$ python3 -q
>>> import numpy as np
>>> from numpy import linalg as LA
>>> np.set_printoptions(precision=2, suppress=True, linewidth=160)
>>> M = np.loadtxt("out7.csv", delimiter=",")
>>> M
array([[-0.9 , -0.1 , -0.2 , -0.5 ,  0.3 ,  2.4 , -0.5 , -1.5 , -0.1 ],
       [ 0.5 , -0.6 ,  0.3 ,  0.9 ,  0.3 ,  0.9 , -0.5 ,  1.1 ,  0.4 ],
       [-2.3 ,  0.9 ,  0.8 , -1.2 , -0.4 , -0.3 , -0.4 ,  0.5 , -0.8 ],
       [ 0.5 ,  1.3 ,  0.4 ,  0.3 , -1.7 ,  0.4 ,  0.8 , -0.7 ,  0.5 ],
       [-0.1 , -0.9 , -0.8 ,  1.5 , -0.7 , -0.8 ,  0.1 , -2.1 , -1.1 ],
       [-0.7 , -0.5 , -0.7 ,  0.5 ,  0.8 , -0.7 , -0.7 , -0.3 , -1.5 ],
       [ 0.77, -0.75,  0.83,  1.32,  0.23,  0.71, -0.37,  1.26,  0.02],
       [ 0.3 , -0.7 ,  0.5 ,  0.3 , -2.  , -0.6 ,  0.2 ,  1.3 ,  0.3 ],
       [-0.6 , -0.2 ,  0.7 ,  0.7 , -1.1 , -0.1 , -1.1 ,  0.9 , -0.1 ]])
>>> t = np.radians(180)
>>> Rm = np.eye(9)
>>> Rm[8, 8] = Rm[2, 2] = np.cos(t)
>>> Rm[8, 2], Rm[2, 8] = -np.sin(t), np.sin(t)
>>> Rm.round(2) + 0
array([[ 1.,  0.,  0.,  0.,  0.,  0.,  0.,  0.,  0.],
       [ 0.,  1.,  0.,  0.,  0.,  0.,  0.,  0.,  0.],
       [ 0.,  0., -1.,  0.,  0.,  0.,  0.,  0.,  0.],
       [ 0.,  0.,  0.,  1.,  0.,  0.,  0.,  0.,  0.],
       [ 0.,  0.,  0.,  0.,  1.,  0.,  0.,  0.,  0.],
       [ 0.,  0.,  0.,  0.,  0.,  1.,  0.,  0.,  0.],
       [ 0.,  0.,  0.,  0.,  0.,  0.,  1.,  0.,  0.],
       [ 0.,  0.,  0.,  0.,  0.,  0.,  0.,  1.,  0.],
       [ 0.,  0.,  0.,  0.,  0.,  0.,  0.,  0., -1.]])
>>> out = M @ Rm.T
>>> print(np.allclose(LA.norm(M, axis=1), LA.norm(out, axis=1)))
True
>>> out
array([[-0.9 , -0.1 ,  0.2 , -0.5 ,  0.3 ,  2.4 , -0.5 , -1.5 ,  0.1 ],
       [ 0.5 , -0.6 , -0.3 ,  0.9 ,  0.3 ,  0.9 , -0.5 ,  1.1 , -0.4 ],
       [-2.3 ,  0.9 , -0.8 , -1.2 , -0.4 , -0.3 , -0.4 ,  0.5 ,  0.8 ],
       [ 0.5 ,  1.3 , -0.4 ,  0.3 , -1.7 ,  0.4 ,  0.8 , -0.7 , -0.5 ],
       [-0.1 , -0.9 ,  0.8 ,  1.5 , -0.7 , -0.8 ,  0.1 , -2.1 ,  1.1 ],
       [-0.7 , -0.5 ,  0.7 ,  0.5 ,  0.8 , -0.7 , -0.7 , -0.3 ,  1.5 ],
       [ 0.77, -0.75, -0.83,  1.32,  0.23,  0.71, -0.37,  1.26, -0.02],
       [ 0.3 , -0.7 , -0.5 ,  0.3 , -2.  , -0.6 ,  0.2 ,  1.3 , -0.3 ],
       [-0.6 , -0.2 , -0.7 ,  0.7 , -1.1 , -0.1 , -1.1 ,  0.9 ,  0.1 ]])
>>> np.allclose(M @ M.T, out @ out.T)
True
>>> print(np.abs(out - M).max(axis=0))
[0.   0.   1.66 0.   0.   0.   0.   0.   3.  ]
>>> Q, Rm = LA.qr(M)
>>> np.round(Q.T @ Q, 2) + 0
array([[1., 0., 0., 0., 0., 0., 0., 0., 0.],
       [0., 1., 0., 0., 0., 0., 0., 0., 0.],
       [0., 0., 1., 0., 0., 0., 0., 0., 0.],
       [0., 0., 0., 1., 0., 0., 0., 0., 0.],
       [0., 0., 0., 0., 1., 0., 0., 0., 0.],
       [0., 0., 0., 0., 0., 1., 0., 0., 0.],
       [0., 0., 0., 0., 0., 0., 1., 0., 0.],
       [0., 0., 0., 0., 0., 0., 0., 1., 0.],
       [0., 0., 0., 0., 0., 0., 0., 0., 1.]])
>>> np.round(abs(Rm[0, 0]), 2), np.round(LA.norm(M[:, 0]), 2)
(np.float64(2.85), np.float64(2.85))
>>> vec = np.array([-4, -2, 1, 0, -1, 0, 3, -3, 5])
>>> h1 = np.maximum(M @ vec, 0)
>>> np.maximum(M @ vec, 0) - np.maximum(-M @ vec, 0)
array([ 5.8 , -3.6 ,  1.9 ,  4.5 ,  3.2 , -6.4 , -5.77,  0.9 , -1.9 ])
>>> M.T @ h1
array([ -7.39,   3.47,   0.05,   1.24, -10.71,  12.05,   0.44, -16.45,  -3.1 ])
>>> print(np.maximum(M @ (3 * vec), 0))
[17.4  0.   5.7 13.5  9.6  0.   0.   2.7  0. ]
>>> np.flatnonzero(h1 > 1e-9)
array([0, 2, 3, 4, 7])
>>> np.round(LA.norm(M) ** 2 / LA.norm(M, 2) ** 2, 2)
np.float64(3.55)
>>> round(float(M[8] @ M[0]), 2)
-1.29
>>> print(round(LA.norm(M, 1), 2), round(float(LA.norm(M, np.inf)), 2))
9.66 8.1
>>> LA.norm(M, axis=1)
array([3.08, 2.01, 3.08, 2.57, 3.24, 2.33, 2.42, 2.66, 2.15])
>>> round(float(LA.norm(M[8], 1)), 2), round(LA.norm(M[8], np.inf), 2)
(5.5, np.float64(1.1))
>>> out = LA.inv(M)
>>> round(LA.det(M) * LA.det(out), 2)
np.float64(1.0)
>>> np.allclose(out, M.T)
False
>>> round(LA.cond(M), 2)
np.float64(17.49)
>>> print(np.round(M @ out, 2) + 0)
[[1. 0. 0. 0. 0. 0. 0. 0. 0.]
 [0. 1. 0. 0. 0. 0. 0. 0. 0.]
 [0. 0. 1. 0. 0. 0. 0. 0. 0.]
 [0. 0. 0. 1. 0. 0. 0. 0. 0.]
 [0. 0. 0. 0. 1. 0. 0. 0. 0.]
 [0. 0. 0. 0. 0. 1. 0. 0. 0.]
 [0. 0. 0. 0. 0. 0. 1. 0. 0.]
 [0. 0. 0. 0. 0. 0. 0. 1. 0.]
 [0. 0. 0. 0. 0. 0. 0. 0. 1.]]
>>> feats = np.load("w.npy")
>>> feats
array([[0.33, 0.  , 0.  , 0.  , 0.  , 0.  , 0.33, 0.  , 0.  , 0.33, 0.  ],
       [0.  , 0.2 , 0.  , 0.  , 0.  , 0.2 , 0.  , 0.2 , 0.2 , 0.  , 0.2 ],
       [0.2 , 0.  , 0.2 , 0.  , 0.2 , 0.  , 0.2 , 0.  , 0.  , 0.2 , 0.  ],
       [0.17, 0.17, 0.  , 0.17, 0.  , 0.17, 0.17, 0.  , 0.  , 0.  , 0.17],
       [0.  , 0.33, 0.  , 0.33, 0.33, 0.  , 0.  , 0.  , 0.  , 0.  , 0.  ],
       [0.  , 0.25, 0.  , 0.  , 0.  , 0.5 , 0.  , 0.  , 0.  , 0.  , 0.25],
       [0.  , 0.  , 0.2 , 0.  , 0.2 , 0.2 , 0.2 , 0.  , 0.2 , 0.  , 0.  ],
       [0.  , 0.  , 0.25, 0.25, 0.25, 0.  , 0.  , 0.25, 0.  , 0.  , 0.  ],
       [0.  , 0.  , 0.17, 0.  , 0.17, 0.  , 0.17, 0.17, 0.17, 0.17, 0.  ],
       [0.  , 0.  , 0.  , 0.33, 0.  , 0.  , 0.  , 0.33, 0.  , 0.33, 0.  ],
       [0.  , 0.  , 0.  , 0.2 , 0.2 , 0.  , 0.  , 0.2 , 0.2 , 0.  , 0.2 ]])
>>> feats @ np.ones(11)
array([1., 1., 1., 1., 1., 1., 1., 1., 1., 1., 1.])
>>> feats.sum(axis=1)
array([1., 1., 1., 1., 1., 1., 1., 1., 1., 1., 1.])
>>> LA.matrix_power(feats, 100)
array([[0.05, 0.12, 0.06, 0.13, 0.12, 0.12, 0.08, 0.1 , 0.07, 0.06, 0.09],
       [0.05, 0.12, 0.06, 0.13, 0.12, 0.12, 0.08, 0.1 , 0.07, 0.06, 0.09],
       [0.05, 0.12, 0.06, 0.13, 0.12, 0.12, 0.08, 0.1 , 0.07, 0.06, 0.09],
       [0.05, 0.12, 0.06, 0.13, 0.12, 0.12, 0.08, 0.1 , 0.07, 0.06, 0.09],
       [0.05, 0.12, 0.06, 0.13, 0.12, 0.12, 0.08, 0.1 , 0.07, 0.06, 0.09],
       [0.05, 0.12, 0.06, 0.13, 0.12, 0.12, 0.08, 0.1 , 0.07, 0.06, 0.09],
       [0.05, 0.12, 0.06, 0.13, 0.12, 0.12, 0.08, 0.1 , 0.07, 0.06, 0.09],
       [0.05, 0.12, 0.06, 0.13, 0.12, 0.12, 0.08, 0.1 , 0.07, 0.06, 0.09],
       [0.05, 0.12, 0.06, 0.13, 0.12, 0.12, 0.08, 0.1 , 0.07, 0.06, 0.09],
       [0.05, 0.12, 0.06, 0.13, 0.12, 0.12, 0.08, 0.1 , 0.07, 0.06, 0.09],
       [0.05, 0.12, 0.06, 0.13, 0.12, 0.12, 0.08, 0.1 , 0.07, 0.06, 0.09]])
>>> np.sort(np.abs(LA.eigvals(feats)))[::-1]
array([1.  , 0.44, 0.39, 0.39, 0.34, 0.26, 0.26, 0.25, 0.25, 0.07, 0.06])
>>> p = np.eye(11)[10]
>>> for _ in range(4):
...     p = p @ feats
...     print(p.round(2))
... 
[0.  0.  0.  0.2 0.2 0.  0.  0.2 0.2 0.  0.2]
[0.03 0.1  0.08 0.19 0.19 0.03 0.07 0.12 0.07 0.03 0.07]
[0.06 0.12 0.07 0.15 0.15 0.08 0.08 0.09 0.06 0.05 0.07]
[0.06 0.12 0.06 0.13 0.13 0.11 0.09 0.09 0.07 0.06 0.09]
